In [1]: import numpy as np

In [2]: import numpy.linalg as la

In [3]: np.set_printoptions(suppress=True, linewidth=100)

In [4]: rng = np.random.default_rng(6605)

In [5]: W0 = rng.normal(size=(36, 9))

In [6]: W0 = 20 * W0 / la.norm(W0, axis=1, keepdims=True)

In [7]: W0.round(3)
Out[7]: 
array([[ 13.911,   2.954,  -0.415,  -4.275,   3.432,   7.778,   2.445,  -9.78 ,  -2.324],
       [  8.77 ,  -2.136,  -7.87 ,  -4.555,  -1.148,   9.613,  -1.832,  -7.702,  -8.912],
       [  7.997,  -1.169,  -3.872,   0.995,  -7.791,  -1.376, -13.989,  -2.321,  -7.418],
       [ 10.055,   0.3  ,  10.284,  -3.908,   1.577,   2.95 ,  -3.465,  -8.424,  -9.145],
       [ -9.661,   5.285, -14.129,  -4.995,  -5.347,   2.184,   3.056,   0.559,  -3.34 ],
       [  9.492,  -0.112, -10.908,   4.85 ,  -5.894,   2.131,   6.56 ,   2.533,  -8.869],
       [  4.472,  -8.602,   5.591,   4.904,   6.692,  -3.387,   4.76 ,   9.767,   8.741],
       [  5.704,   9.794, -11.54 ,  -2.981,   6.243,  -1.35 ,  -1.98 ,   8.07 ,  -4.432],
       [  2.112, -11.619,   4.835,  -7.056,  -6.999,   1.463,  -5.835,  -8.469,   5.519],
       [  6.382,  -2.136,  10.438,   4.407,  -3.966,  -1.765,  -8.7  ,  -3.04 , -11.07 ],
       [ -6.268,   1.826,  -3.843, -11.918,  -9.817,   9.671,   1.796,  -2.719,   0.216],
       [  0.033, -11.915,  -9.706,   0.007,  -4.602,  -5.731,  10.221,  -0.867,   2.138],
       [  5.985,   7.05 ,  -0.315,   9.415,  -3.463, -13.141,   5.53 ,  -2.747,  -1.71 ],
       [  0.712,   0.194,   8.279,  -2.996,  -8.88 ,   0.29 , -14.865,  -2.447,  -4.007],
       [  3.269,  -3.945,   0.287,  -3.237,   9.649,   0.482,  -2.446,   3.865,  15.778],
       [ -7.325,   8.28 ,   9.403,  -6.539,   6.225,  -5.866,  -3.81 ,  -6.724,   3.704],
       [ 11.385,  -1.722,  -5.952,   2.09 ,   7.541,   1.969,  -3.561,   8.035,  -9.468],
       [  8.745,   3.422,   4.831,   2.039,   7.679,  -4.051,   4.069,  -9.334,  10.26 ],
       [  2.775,  -3.89 ,   2.527, -13.34 ,  -7.421,  -2.864,   9.731,  -5.739,   1.387],
       [ -7.835,   6.617,  -3.293,   0.665,  13.847,  -1.246,  -5.442,  -7.707,   1.113],
       [ -1.906,  -5.503,  -8.729,   2.366,   4.3  ,  -2.98 ,   5.754,   9.635,  11.445],
       [ -4.404,   5.481,  -9.667, -12.616,   3.11 ,   6.973,  -4.676,  -0.511,  -4.186],
       [  0.552,  -6.145,  -8.456,   8.034, -10.256,  -2.284,   7.539,  -6.206,   4.488],
       [  6.74 ,  11.861,  -3.483,   4.871,  11.957,   1.109,   5.555,   0.474,   1.658],
       [ -7.359,   0.199,  -2.817,   9.526,   1.158,  -8.759,   4.417, -10.965,   5.414],
       [ -5.032,   5.895,  -8.444,  -9.119,   9.806,  -3.038,  -7.329,   1.388,  -4.945],
       [ -4.888,  -7.873,   1.013,  -0.798,  -9.454,   0.261, -11.401,  -0.891,  -9.604],
       [ -1.83 ,   3.835,   0.866,   1.892,   0.91 ,  13.628, -13.375,  -3.278,  -1.192],
       [  8.592, -10.831,  -2.22 ,  -6.452,   0.096,  -3.369,   6.418,  -9.133,  -5.132],
       [ -4.27 ,  12.7  ,  -1.57 ,   7.581,   6.337,   8.28 ,   4.364,  -1.226,  -5.592],
       [  6.963,  -8.687,   0.225, -10.514,   4.249,   8.63 ,   5.865,   6.199,   0.327],
       [ -1.023,  -5.148,  -9.219,   3.801,  -4.56 ,   0.818,   7.58 ,   1.262,  13.874],
       [  2.602,   8.513,  -1.111,  -3.268,   4.62 ,   2.17 ,   7.24 ,  14.644,   3.989],
       [ -0.951,   7.002,  10.874,   8.512,   2.364,   9.043,  -6.952,  -1.508,  -4.625],
       [ -0.185,  -9.699,   9.843,   1.715,   1.503,   0.909,   2.884,   9.699, -10.029],
       [ -6.612,  -3.384,   5.558,   3.306,   5.606,  13.031,  -8.952,   1.923,  -4.234]])

In [8]: C = W0[[35, 17]].astype(float)

In [9]: for _ in range(3):
   ...:     z = la.norm(W0[:, None] - C, axis=-1).argmin(axis=1)
   ...:     C = np.array([W0[z == j].mean(axis=0) for j in range(2)])
   ...: 

In [10]: z
Out[10]: 
array([1, 0, 0, 0, 0, 1, 1, 0, 1, 0, 0, 1, 1, 0, 1, 1, 0, 1, 1, 0, 1, 0, 1, 1, 1, 0, 0, 0, 1, 0, 1,
       1, 1, 0, 0, 0])

In [11]: np.round(C[1] - C[0], 3)
Out[11]: array([ 3.309, -3.607, -0.925,  0.992,  0.245, -5.438,  9.779, -0.527,  9.531])
